>>> import numpy as np
>>> from numpy import linalg as LA
>>> np.set_printoptions(precision=2, suppress=True, linewidth=100, legacy="1.25")
>>> F = np.load("block12.npy")
>>> F
array([[-10,  -6,   0,   0],
       [ -2,   2,   0,   0],
       [ 10,   6,   5,   3],
       [  2,  -2,   1,  -1]])
>>> w1 = np.array([[-1, -2], [-3, 0], [-1, -3], [0, 1]])
>>> c = np.array([-2, 1])
>>> act = np.maximum(F @ w1 + c, 0)
>>> LA.matrix_rank(act)
2
>>> Z = np.array([[-1, 0, 2], [2, -4, 0]])
>>> act @ Z
array([[ 16, -84,  52],
       [ 10, -20,   0],
       [  0,   0,   0],
       [ -1,   0,   2]])
>>> np.round(LA.det(F[::-1]), 2)
256.0
>>> round(float(LA.det(2 * F)), 2), np.round(LA.det(F), 2)
(4096.0, 256.0)
>>> np.einsum("ij,ji->", F, F)
160
>>> X = np.array([[1, -1, 1, -1, -1, 1, -1, 1],
...     [1, -1, -1, 1, -1, 1, 1, -1],
...     [1, 1, 1, 1, 1, 1, 1, 1],
...     [1, 1, -1, -1, 1, 1, -1, -1],
...     [1, 1, -1, -1, -1, -1, 1, 1],
...     [1, -1, -1, 1, 1, -1, -1, 1],
...     [1, 1, 1, 1, -1, -1, -1, -1]])
>>> w1 = np.array([[-6, 6, -4, -2],
...     [9, 0, -3, -7],
...     [-7, 3, -8, 3],
...     [7, 8, -1, -6],
...     [-2, 7, -5, 2],
...     [-4, 6, 7, -8],
...     [-4, 7, 6, -3],
...     [-1, 6, -9, -5]])
>>> c = np.array([3, 7, 0, 3])
>>> act = np.maximum(X @ w1 + c, 0)
>>> (act > 0).mean(axis=0)
array([0.57, 0.86, 0.29, 0.43])
>>> Z = np.array([[0, 2, 2], [1, 1, 2], [1, 0, 2], [1, 1, 1]])
>>> act @ Z
array([[ 11,  11,  17],
       [ 51,  18, 102],
       [ 50,  50, 100],
       [  9,  12,  28],
       [  2,  16,  18],
       [ 25,  39,  57],
       [  5,  39,  39]])
>>> w1 @ Z
array([[  0,  -8, -10],
       [-10,  11,   5],
       [ -2,  -8, -21],
       [  1,  16,  22],
       [  4,   5,   2],
       [  5, -10,  10],
       [ 10,  -4,  15],
       [ -8,  -1, -13]])
>>> gram = X.T @ X
>>> LA.svd(X, compute_uv=False) ** 2
array([8., 8., 8., 8., 8., 8., 8.])
>>> np.diag(gram)
array([7, 7, 7, 7, 7, 7, 7, 7])
>>> A2 = X / np.sqrt((X ** 2).mean(axis=1, keepdims=True))
>>> LA.norm(A2, axis=1)
array([2.83, 2.83, 2.83, 2.83, 2.83, 2.83, 2.83])
>>> LA.matrix_rank(X - X.mean(axis=1, keepdims=True))
6
>>> X - X.mean(axis=1, keepdims=True)
array([[ 1., -1.,  1., -1., -1.,  1., -1.,  1.],
       [ 1., -1., -1.,  1., -1.,  1.,  1., -1.],
       [ 0.,  0.,  0.,  0.,  0.,  0.,  0.,  0.],
       [ 1.,  1., -1., -1.,  1.,  1., -1., -1.],
       [ 1.,  1., -1., -1., -1., -1.,  1.,  1.],
       [ 1., -1., -1.,  1.,  1., -1., -1.,  1.],
       [ 1.,  1.,  1.,  1., -1., -1., -1., -1.]])
>>> m1 = 4 * np.eye(6) + np.ones((6, 6))
>>> m1
array([[5., 1., 1., 1., 1., 1.],
       [1., 5., 1., 1., 1., 1.],
       [1., 1., 5., 1., 1., 1.],
       [1., 1., 1., 5., 1., 1.],
       [1., 1., 1., 1., 5., 1.],
       [1., 1., 1., 1., 1., 5.]])
>>> # equal to its transpose
>>> w, vecs = LA.eigh(m1)
>>> LA.eigvalsh(m1 @ m1)
array([ 16.,  16.,  16.,  16.,  16., 100.])
>>> np.round(vecs.T @ m1 @ vecs, 2) + 0
array([[ 4.,  0.,  0.,  0.,  0.,  0.],
       [ 0.,  4.,  0.,  0.,  0.,  0.],
       [ 0.,  0.,  4.,  0.,  0.,  0.],
       [ 0.,  0.,  0.,  4.,  0.,  0.],
       [ 0.,  0.,  0.,  0.,  4.,  0.],
       [ 0.,  0.,  0.,  0.,  0., 10.]])
>>> w
array([ 4.,  4.,  4.,  4.,  4., 10.])
>>> (w > 1e-8).sum(), (w < -1e-8).sum()
(6, 0)
>>> np.abs(vecs[:, -1])
array([0.41, 0.41, 0.41, 0.41, 0.41, 0.41])
>>> rng = np.random.default_rng(41073)
>>> z = rng.integers(0, 3, 8)
>>> W0 = np.array([[-3, -4, 3, -4, 4, 0, -1, -2],
...     [1, 1, 2, -4, 5, 5, -1, 3],
...     [-2, -1, -4, 2, 1, -1, -1, 5],
...     [-2, 4, 2, 2, 0, 1, -2, 5],
...     [3, -5, 1, -2, -1, 3, 0, 3],
...     [-2, -2, -4, -3, -2, -1, 3, -2],
...     [0, -3, 5, -3, 2, -4, -1, 1],
...     [2, -4, -3, 0, 1, 1, 1, 4]]) * (z[:, None] == z)
>>> W0
array([[-3, -4,  0,  0,  0,  0,  0,  0],
       [ 1,  1,  0,  0,  0,  5,  0,  0],
       [ 0,  0, -4,  0,  0,  0, -1,  5],
       [ 0,  0,  0,  2,  0,  0,  0,  0],
       [ 0,  0,  0, -2, -1,  0,  0,  0],
       [-2, -2,  0,  0,  0, -1,  0,  0],
       [ 0,  0,  5,  0,  0,  0, -1,  1],
       [ 0,  0, -3,  0,  0,  0,  1,  4]])
>>> # 3 blocks once reordered
>>> LA.determinant(W0)
Traceback (most recent call last):
  File "<python-input-43>", line 1, in <module>
    LA.determinant(W0)
    ^^^^^^^^^^^^^^
AttributeError: module 'numpy.linalg' has no attribute 'determinant'
>>> np.allclose(W0 @ W0.T, W0.T @ W0)
False
>>> np.sort(np.abs(LA.eigvals(W0)))
array([0.59, 1.  , 2.  , 3.21, 3.89, 3.89, 4.06, 4.06])
>>> (W0 - W0.T) / 2
array([[ 0. , -2.5,  0. ,  0. ,  0. ,  1. ,  0. ,  0. ],
       [ 2.5,  0. ,  0. ,  0. ,  0. ,  3.5,  0. ,  0. ],
       [ 0. ,  0. ,  0. ,  0. ,  0. ,  0. , -3. ,  4. ],
       [ 0. ,  0. ,  0. ,  0. ,  1. ,  0. ,  0. ,  0. ],
       [ 0. ,  0. ,  0. , -1. ,  0. ,  0. ,  0. ,  0. ],
       [-1. , -3.5,  0. ,  0. ,  0. ,  0. ,  0. ,  0. ],
       [ 0. ,  0. ,  3. ,  0. ,  0. ,  0. ,  0. ,  0. ],
       [ 0. ,  0. , -4. ,  0. ,  0. ,  0. ,  0. ,  0. ]])
>>> np.trace(W0)
-3
>>> np.allclose(W0, W0.T)
False
>>> np.round(LA.det(W0), 2)
-954.0
>>> assert W0 == W0.T
Traceback (most recent call last):
  File "<python-input-50>", line 1, in <module>
    assert W0 == W0.T
           ^^^^^^^^^^
ValueError: The truth value of an array with more than one element is ambiguous. Use a.any() or a.all()
>>> A2 = LA.invert(W0)
Traceback (most recent call last):
  File "<python-input-51>", line 1, in <module>
    A2 = LA.invert(W0)
         ^^^^^^^^^
AttributeError: module 'numpy.linalg' has no attribute 'invert'
>>> A2 = LA.inv(W0)
>>> np.allclose(A2, W0.T)
False
>>> np.round(LA.slogdet(W0)[0], 2)
-1.0
>>> round(float(LA.cond(W0)), 2)
27.1
>>> LA.det(W0) * A2
array([[ -954.,   424.,     0.,     0.,     0.,  2120.,     0.,     0.],
       [  954.,  -318.,    -0.,    -0.,    -0., -1590.,    -0.,    -0.],
       [   -0.,    -0.,    90.,    -0.,    -0.,    -0.,  -162.,   -72.],
       [   -0.,    -0.,    -0.,  -477.,    -0.,    -0.,    -0.,    -0.],
       [    0.,     0.,     0.,   954.,   954.,     0.,     0.,     0.],
       [   -0.,  -212.,    -0.,    -0.,    -0.,  -106.,    -0.,    -0.],
       [    0.,     0.,   414.,     0.,     0.,     0.,    18.,  -522.],
       [   -0.,    -0.,   -36.,    -0.,    -0.,    -0.,  -126.,  -162.]])
>>> np.round(W0 @ A2, 2) + 0
array([[1., 0., 0., 0., 0., 0., 0., 0.],
       [0., 1., 0., 0., 0., 0., 0., 0.],
       [0., 0., 1., 0., 0., 0., 0., 0.],
       [0., 0., 0., 1., 0., 0., 0., 0.],
       [0., 0., 0., 0., 1., 0., 0., 0.],
       [0., 0., 0., 0., 0., 1., 0., 0.],
       [0., 0., 0., 0., 0., 0., 1., 0.],
       [0., 0., 0., 0., 0., 0., 0., 1.]])
>>> (np.abs(A2) > 1e-9).astype(int)
array([[1, 1, 0, 0, 0, 1, 0, 0],
       [1, 1, 0, 0, 0, 1, 0, 0],
       [0, 0, 1, 0, 0, 0, 1, 1],
       [0, 0, 0, 1, 0, 0, 0, 0],
       [0, 0, 0, 1, 1, 0, 0, 0],
       [0, 1, 0, 0, 0, 1, 0, 0],
       [0, 0, 1, 0, 0, 0, 1, 1],
       [0, 0, 1, 0, 0, 0, 1, 1]])
>>> np.round(LA.inv(A2), 2) + 0
array([[-3., -4.,  0.,  0.,  0.,  0.,  0.,  0.],
       [ 1.,  1.,  0.,  0.,  0.,  5.,  0.,  0.],
       [ 0.,  0., -4.,  0.,  0.,  0., -1.,  5.],
       [ 0.,  0.,  0.,  2.,  0.,  0.,  0.,  0.],
       [ 0.,  0.,  0., -2., -1.,  0.,  0.,  0.],
       [-2., -2.,  0.,  0.,  0., -1.,  0.,  0.],
       [ 0.,  0.,  5.,  0.,  0.,  0., -1.,  1.],
       [ 0.,  0., -3.,  0.,  0.,  0.,  1.,  4.]])
>>> M = np.load("case4.npy")
>>> M
array([[-6,  9, -2],
       [ 7,  8,  5],
       [ 3,  3, -1]])
>>> z = rng.permutation(3)
>>> z
array([0, 2, 1])
>>> A2 = M[z][:, z]
>>> np.round(LA.det(A2), 2), round(float(LA.det(M[z])), 2)
(342.0, -342.0)
>>> A2
array([[-6, -2,  9],
       [ 3, -1,  3],
       [ 7,  5,  8]])
>>> A2 = M / np.sqrt((M ** 2).mean(axis=1, keepdims=True))
>>> M - M.mean(axis=1, keepdims=True)
array([[-6.33,  8.67, -2.33],
       [ 0.33,  1.33, -1.67],
       [ 1.33,  1.33, -2.67]])
>>> A2[1]
array([1.03, 1.18, 0.74])
>>> LA.norm(A2, axis=1)
array([1.73, 1.73, 1.73])
>>> A2 = M + rng.integers(-2, 3, (3, 2)) @ rng.integers(-2, 3, (2, 3))
>>> A2
array([[-6,  9, -4],
       [ 6,  8,  3],
       [ 1,  3, -4]])
>>> A2 - M
array([[ 0,  0, -2],
       [-1,  0, -2],
       [-2,  0, -3]])
>>> A = np.loadtxt("sample0.csv", delimiter=",")
>>> A
array([[-1.02,  1.81,  0.99, -1.74, -0.52,  0.63],
       [-2.29, -0.34, -0.34,  0.21, -0.28, -1.84],
       [-0.13,  1.44, -2.54,  0.38, -0.29,  0.45],
       [ 0.89, -0.85, -1.04, -2.32, -0.12, -1.01],
       [ 0.76,  0.11,  0.32,  0.49, -2.78, -0.55],
       [-1.15, -1.67, -0.5 , -0.39, -0.89,  1.92]])
>>> f = np.array([1, 2, 2, 2, 0, 1])
>>> A2 = A + np.outer(f, np.eye(6)[0])
>>> LA.matrix_rank(A2 - A)
1
>>> LA.matrix_rank(LA.inv(A2) - LA.inv(A), tol=1e-8)
1
>>> A2
array([[-0.02,  1.81,  0.99, -1.74, -0.52,  0.63],
       [-0.29, -0.34, -0.34,  0.21, -0.28, -1.84],
       [ 1.87,  1.44, -2.54,  0.38, -0.29,  0.45],
       [ 2.89, -0.85, -1.04, -2.32, -0.12, -1.01],
       [ 0.76,  0.11,  0.32,  0.49, -2.78, -0.55],
       [-0.15, -1.67, -0.5 , -0.39, -0.89,  1.92]])
>>> x0 = np.array([2, 0, 1, 2, 1, 3])
>>> y = A @ x0
>>> y
array([ -3.17, -10.3 ,  -0.97,  -7.04,  -1.59,   1.29])
>>> LA.solve(A, A[:, 5])
array([-0.,  0., -0., -0., -0.,  1.])
>>> np.round(LA.solve(A, -3 * y), 2) + 0
array([-6.,  0., -3., -6., -3., -9.])
>>> np.round(LA.solve(A, y), 2) + 0
array([2., 0., 1., 2., 1., 3.])
>>> E = np.loadtxt("data.csv", delimiter=",")
>>> E.round(2) + 0
array([[-0.5 ,  0.51,  0.  , -0.45, -0.19,  0.5 ],
       [-0.36, -0.18, -0.62,  0.01, -0.55, -0.39],
       [-0.14,  0.12, -0.48, -0.32,  0.76, -0.25],
       [-0.41, -0.23,  0.61, -0.38,  0.02, -0.51],
       [ 0.36, -0.55, -0.14, -0.67, -0.12,  0.29],
       [-0.55, -0.58, -0.02,  0.33,  0.26,  0.44]])
>>> # columns are unit length and at right angles
>>> t = np.radians(60)
>>> r_ = np.eye(6)
>>> r_[5, 5] = r_[2, 2] = np.cos(t)
>>> r_[5, 2], r_[2, 5] = -np.sin(t), np.sin(t)
>>> r_
array([[ 1.  ,  0.  ,  0.  ,  0.  ,  0.  ,  0.  ],
       [ 0.  ,  1.  ,  0.  ,  0.  ,  0.  ,  0.  ],
       [ 0.  ,  0.  ,  0.5 ,  0.  ,  0.  ,  0.87],
       [ 0.  ,  0.  ,  0.  ,  1.  ,  0.  ,  0.  ],
       [ 0.  ,  0.  ,  0.  ,  0.  ,  1.  ,  0.  ],
       [ 0.  ,  0.  , -0.87,  0.  ,  0.  ,  0.5 ]])
>>> A2 = E @ r_.T
>>> np.allclose(LA.norm(E, axis=1), LA.norm(A2, axis=1))
True
>>> A2
array([[-0.5 ,  0.51,  0.43, -0.45, -0.19,  0.25],
       [-0.36, -0.18, -0.64,  0.01, -0.55,  0.34],
       [-0.14,  0.12, -0.45, -0.32,  0.76,  0.29],
       [-0.41, -0.23, -0.14, -0.38,  0.02, -0.78],
       [ 0.36, -0.55,  0.18, -0.67, -0.12,  0.26],
       [-0.55, -0.58,  0.37,  0.33,  0.26,  0.23]])
